In [1]: import numpy as np

In [2]: np.set_printoptions(suppress=True, linewidth=160)

In [3]: A = np.load("test4.npy")

In [4]: print(A)
[[ 1  0 15 17]
 [ 0  0  8  9]
 [ 0  0 23 35]
 [ 0  0 19 26]
 [ 0  0  9 19]
 [ 0  0  8  9]
 [ 0  0 12 18]
 [ 0  0 16 27]
 [ 0  0  1  1]
 [ 1  0 15 17]
 [ 0  0  9 19]
 [ 0  0  5 10]
 [ 0  0 19 26]
 [ 1  0 15 17]
 [ 0  0  5 10]
 [ 1  0 15 17]
 [ 0  0  5 10]
 [ 0  0 19 26]
 [ 0  0 16 27]
 [ 0  0 23 35]
 [ 1  0 15 17]
 [ 0  0 23 35]
 [ 0  0  9 19]
 [ 0  0  1  1]
 [ 0  0  5 10]
 [ 0  0 16 27]
 [ 0  0 23 35]
 [ 0  0  9 19]]

In [5]: np.round(np.trace(np.linalg.pinv(A) @ A), 1)
Out[5]: np.float64(3.0)

In [6]: np.abs(np.diag(np.linalg.qr(A)[1])) > 1e-9
Out[6]: array([ True, False,  True,  True])

In [7]: rk = np.linalg.matrix_rank(A)

In [8]: print(rk)
3

In [9]: ns = np.linalg.svd(A)[2][rk:].T

In [10]: np.allclose(A @ ns, 0)
Out[10]: True

In [11]: M = np.array([[0, 0, 1, 4], [0, 0, -1, -1], [-1, 1, 0, 0], [-4, 1, 0, 0]])

In [12]: print(M)
[[ 0  0  1  4]
 [ 0  0 -1 -1]
 [-1  1  0  0]
 [-4  1  0  0]]

In [13]: x0 = np.array([0, 0, 3, -1])

In [14]: h = np.maximum(M @ x0, 0)

In [15]: print(M.T @ h)
[0 0 0 0]

In [16]: np.flatnonzero(h > 1e-9)
Out[16]: array([], dtype=int64)

In [17]: h
Out[17]: array([0, 0, 0, 0])

In [18]: np.maximum(M @ x0, 0) - np.maximum(-M @ x0, 0)
Out[18]: array([-1, -2,  0,  0])

In [19]: M * (h > 1e-9)[:, None]
Out[19]: 
array([[0, 0, 0, 0],
       [0, 0, 0, 0],
       [0, 0, 0, 0],
       [0, 0, 0, 0]])

In [20]: x0 = np.array([0, 2, 1, 0])

In [21]: np.round(np.linalg.svd(M, compute_uv=False), 1)
Out[21]: array([4.3, 4.3, 0.7, 0.7])

In [22]: np.round(np.linalg.eigvals(M).real, 1) + 0
Out[22]: array([0., 0., 0., 0.])

In [23]: q = np.linalg.solve(np.eye(4) - M, np.eye(4) + M)

In [24]: print(np.round(q @ q.T, 1) + 0)
[[1. 0. 0. 0.]
 [0. 1. 0. 0.]
 [0. 0. 1. 0.]
 [0. 0. 0. 1.]]

In [25]: q, V = np.linalg.qr(M[:, :1])[0], np.linalg.qr(M[:, 1:])[0]

In [26]: sigma = np.linalg.svd(q.T @ V, compute_uv=False)

In [27]: (sigma > 0.9).sum()
Out[27]: np.int64(0)
